In [1]: import numpy as np

In [2]: from numpy import linalg as LA

In [3]: np.set_printoptions(precision=3, suppress=True, linewidth=200)

In [4]: A = np.array([[-2.1, -0.8, -1.5, 0.3, -0.2, -0.3, 0.3, -1.6],
   ...:     [0.9, -1.0, -0.1, -0.5, 1.5, 1.1, -0.4, 0.0],
   ...:     [0.0, 0.2, 0.0, -0.3, 1.8, -1.0, 0.9, -0.5],
   ...:     [-1.1, 0.1, -1.1, -0.3, -2.1, 1.3, -0.7, -1.9],
   ...:     [-2.6, 0.7, -0.5, 1.5, 0.3, 0.1, 0.6, 0.0],
   ...:     [0.9, 0.1, -1.1, 0.0, 0.2, 0.6, -1.1, -0.5],
   ...:     [0.3, -1.8, -2.0, 1.4, -0.6, -0.1, -0.9, -0.8]])

In [5]: A[:, 5] *= 10

In [6]: A
Out[6]: 
array([[ -2.1,  -0.8,  -1.5,   0.3,  -0.2,  -3. ,   0.3,  -1.6],
       [  0.9,  -1. ,  -0.1,  -0.5,   1.5,  11. ,  -0.4,   0. ],
       [  0. ,   0.2,   0. ,  -0.3,   1.8, -10. ,   0.9,  -0.5],
       [ -1.1,   0.1,  -1.1,  -0.3,  -2.1,  13. ,  -0.7,  -1.9],
       [ -2.6,   0.7,  -0.5,   1.5,   0.3,   1. ,   0.6,   0. ],
       [  0.9,   0.1,  -1.1,   0. ,   0.2,   6. ,  -1.1,  -0.5],
       [  0.3,  -1.8,  -2. ,   1.4,  -0.6,  -1. ,  -0.9,  -0.8]])

In [7]: # column 5 is much longer than the rest

In [8]: other = np.array([[-1, -8, 9],
   ...:     [-2, 1, 2],
   ...:     [-7, -4, -9],
   ...:     [9, -1, 9],
   ...:     [-8, 6, 2],
   ...:     [-9, 2, -8],
   ...:     [-9, 0, -7],
   ...:     [-6, -9, -3]])

In [9]: LA.matrix_rank(np.vstack([A, other.T]))
Out[9]: np.int64(8)

In [10]: np.vstack([A, other.T]).shape
Out[10]: (10, 8)

In [11]: np.einsum("ij,ij->i", A, A)
Out[11]: array([ 19.08, 125.48, 104.43, 180.03,  11.2 ,  39.53,  12.1 ])

In [12]: print(np.einsum("ij->j", A))
[-3.7 -2.5 -6.3  2.1  0.9 17.  -1.3 -5.3]

In [13]: data = np.loadtxt("dump.csv", delimiter=",")

In [14]: data
Out[14]: 
array([[ 0.,  1., -1.,  2., -2.],
       [-1.,  0.,  1., -1.,  1.],
       [ 1., -1.,  0.,  1.,  1.],
       [-2.,  1., -1.,  0.,  0.],
       [ 2., -1., -1.,  0.,  0.]])

In [15]: LA.matrix_rank(data, rtol=0.1)
Out[15]: np.int64(4)

In [16]: LA.cond(data) > 100
Out[16]: np.True_

In [17]: print(round(float(LA.norm(data, 2) / LA.norm(data)), 3))
0.663

In [18]: rank = LA.matrix_rank(data)

In [19]: rank
Out[19]: np.int64(4)

In [20]: null = LA.svd(data)[2][rank:].T

In [21]: null.shape
Out[21]: (5, 1)

In [22]: [int(LA.matrix_rank(np.delete(data, i, axis=0))) for i in range(5)]
Out[22]: [4, 4, 3, 3, 4]

In [23]: print(np.round(data @ null, 3) + 0)
[[0.]
 [0.]
 [0.]
 [0.]
 [0.]]

In [24]: LA.matrix_rank(data.T @ data), LA.matrix_rank(data @ data.T)
Out[24]: (np.int64(4), np.int64(4))

In [25]: left, sigma, VT = LA.svd(data)

In [26]: V = VT[:(sigma > 1e-8).sum()]

In [27]: rng = np.random.default_rng(94)

In [28]: x = data[2] + 3 * data[3] + rng.integers(2) * np.eye(5)[1]

In [29]: x
Out[29]: array([-5.,  2., -3.,  1.,  1.])

In [30]: np.allclose(V.T @ V @ x, x)
Out[30]: True

In [31]: np.diag(V.T @ V)
Out[31]: array([0.833, 0.333, 1.   , 1.   , 0.833])

In [32]: hat = np.triu(np.array([[1, 0, 2, 2, 1],
    ...:     [2, 1, 0, 0, 0],
    ...:     [2, 0, 2, 2, 1],
    ...:     [1, 1, 2, 0, 2],
    ...:     [0, 1, 1, 2, 0]]), 1) + np.eye(5)

In [33]: other = hat @ data @ LA.inv(hat)

In [34]: LA.matrix_rank(other)
Out[34]: np.int64(4)

In [35]: hat @ data - data @ hat
Out[35]: 
array([[ 0., -1., -3.,  4., -1.],
       [ 0.,  0.,  2.,  0.,  2.],
       [-2.,  1., -5., -2., -3.],
       [ 4., -2.,  2.,  6.,  3.],
       [ 0.,  0., -4., -2., -1.]])

In [36]: np.trace(other), np.trace(data)
Out[36]: (np.float64(0.0), np.float64(0.0))

In [37]: np.allclose(data[:-1].T @ LA.lstsq(data[:-1].T, data[-1])[0], data[-1])
Out[37]: True

In [38]: X = np.array([[-3.0, -3.0, -3.0, -2.0, 0.0, 0.0, 0.0, 0.0],
    ...:     [2.0, 0.0, 1.0, 2.0, 0.0, 0.0, 0.0, 0.0],
    ...:     [0.0, -2.0, -2.0, -1.0, 0.0, 0.0, 0.0, 0.0],
    ...:     [-1.0, 1.0, -3.0, -3.0, 0.0, 0.0, 0.0, 0.0],
    ...:     [0.0, 0.0, 0.0, 0.0, 2.0, 1.0, -7.0, -9.0],
    ...:     [0.0, 0.0, 0.0, 0.0, -9.0, 3.0, -5.0, -8.0],
    ...:     [0.0, 0.0, 0.0, 0.0, -4.0, -3.0, -2.0, 9.0],
    ...:     [0.0, 0.0, 0.0, 0.0, 0.0, 4.0, -8.0, -6.0]])

In [39]: X
Out[39]: 
array([[-3., -3., -3., -2.,  0.,  0.,  0.,  0.],
       [ 2.,  0.,  1.,  2.,  0.,  0.,  0.,  0.],
       [ 0., -2., -2., -1.,  0.,  0.,  0.,  0.],
       [-1.,  1., -3., -3.,  0.,  0.,  0.,  0.],
       [ 0.,  0.,  0.,  0.,  2.,  1., -7., -9.],
       [ 0.,  0.,  0.,  0., -9.,  3., -5., -8.],
       [ 0.,  0.,  0.,  0., -4., -3., -2.,  9.],
       [ 0.,  0.,  0.,  0.,  0.,  4., -8., -6.]])

In [40]: np.round(np.abs(LA.eigvals(X)).max(), 3)
Out[40]: np.float64(9.315)

In [41]: (X + X.T) / 2
Out[41]: 
array([[-3. , -0.5, -1.5, -1.5,  0. ,  0. ,  0. ,  0. ],
       [-0.5,  0. , -0.5,  1.5,  0. ,  0. ,  0. ,  0. ],
       [-1.5, -0.5, -2. , -2. ,  0. ,  0. ,  0. ,  0. ],
       [-1.5,  1.5, -2. , -3. ,  0. ,  0. ,  0. ,  0. ],
       [ 0. ,  0. ,  0. ,  0. ,  2. , -4. , -5.5, -4.5],
       [ 0. ,  0. ,  0. ,  0. , -4. ,  3. , -4. , -2. ],
       [ 0. ,  0. ,  0. ,  0. , -5.5, -4. , -2. ,  0.5],
       [ 0. ,  0. ,  0. ,  0. , -4.5, -2. ,  0.5, -6. ]])

In [42]: print((X - X.T) / 2)
[[ 0.  -2.5 -1.5 -0.5  0.   0.   0.   0. ]
 [ 2.5  0.   1.5  0.5  0.   0.   0.   0. ]
 [ 1.5 -1.5  0.   1.   0.   0.   0.   0. ]
 [ 0.5 -0.5 -1.   0.   0.   0.   0.   0. ]
 [ 0.   0.   0.   0.   0.   5.  -1.5 -4.5]
 [ 0.   0.   0.   0.  -5.   0.  -1.  -6. ]
 [ 0.   0.   0.   0.   1.5  1.   0.   8.5]
 [ 0.   0.   0.   0.   4.5  6.  -8.5  0. ]]

In [43]: np.allclose(X @ X.T, X.T @ X)
Out[43]: False

In [44]: X @ X
Out[44]: 
array([[  5.,  13.,  18.,   9.,   0.,   0.,   0.,   0.],
       [ -8.,  -6., -14., -11.,   0.,   0.,   0.,   0.],
       [ -3.,   3.,   5.,   1.,   0.,   0.,   0.,   0.],
       [  8.,   6.,  19.,  16.,   0.,   0.,   0.,   0.],
       [  0.,   0.,   0.,   0.,  23., -10.,  67., -35.],
       [  0.,   0.,   0.,   0., -25., -17., 122.,  60.],
       [  0.,   0.,   0.,   0.,  27.,  29., -25., -12.],
       [  0.,   0.,   0.,   0.,  -4.,  12.,  44., -68.]])

In [45]: LA.matrix_power(X, 4)
Out[45]: 
array([[  -61.,    95.,   169.,    64.,     0.,     0.,     0.,     0.],
       [  -38.,  -176.,  -339.,  -196.,     0.,     0.,     0.,     0.],
       [  -46.,   -36.,   -52.,   -39.,     0.,     0.,     0.,     0.],
       [   63.,   221.,   459.,   281.,     0.,     0.,     0.,     0.],
       [    0.,     0.,     0.,     0.,  2728.,  1463., -2894.,   171.],
       [    0.,     0.,     0.,     0.,  2904.,  4797., -4159., -5689.],
       [    0.,     0.,     0.,     0.,  -731., -1632.,  5444.,  1911.],
       [    0.,     0.,     0.,     0.,  1068.,   296., -2896.,  4956.]])
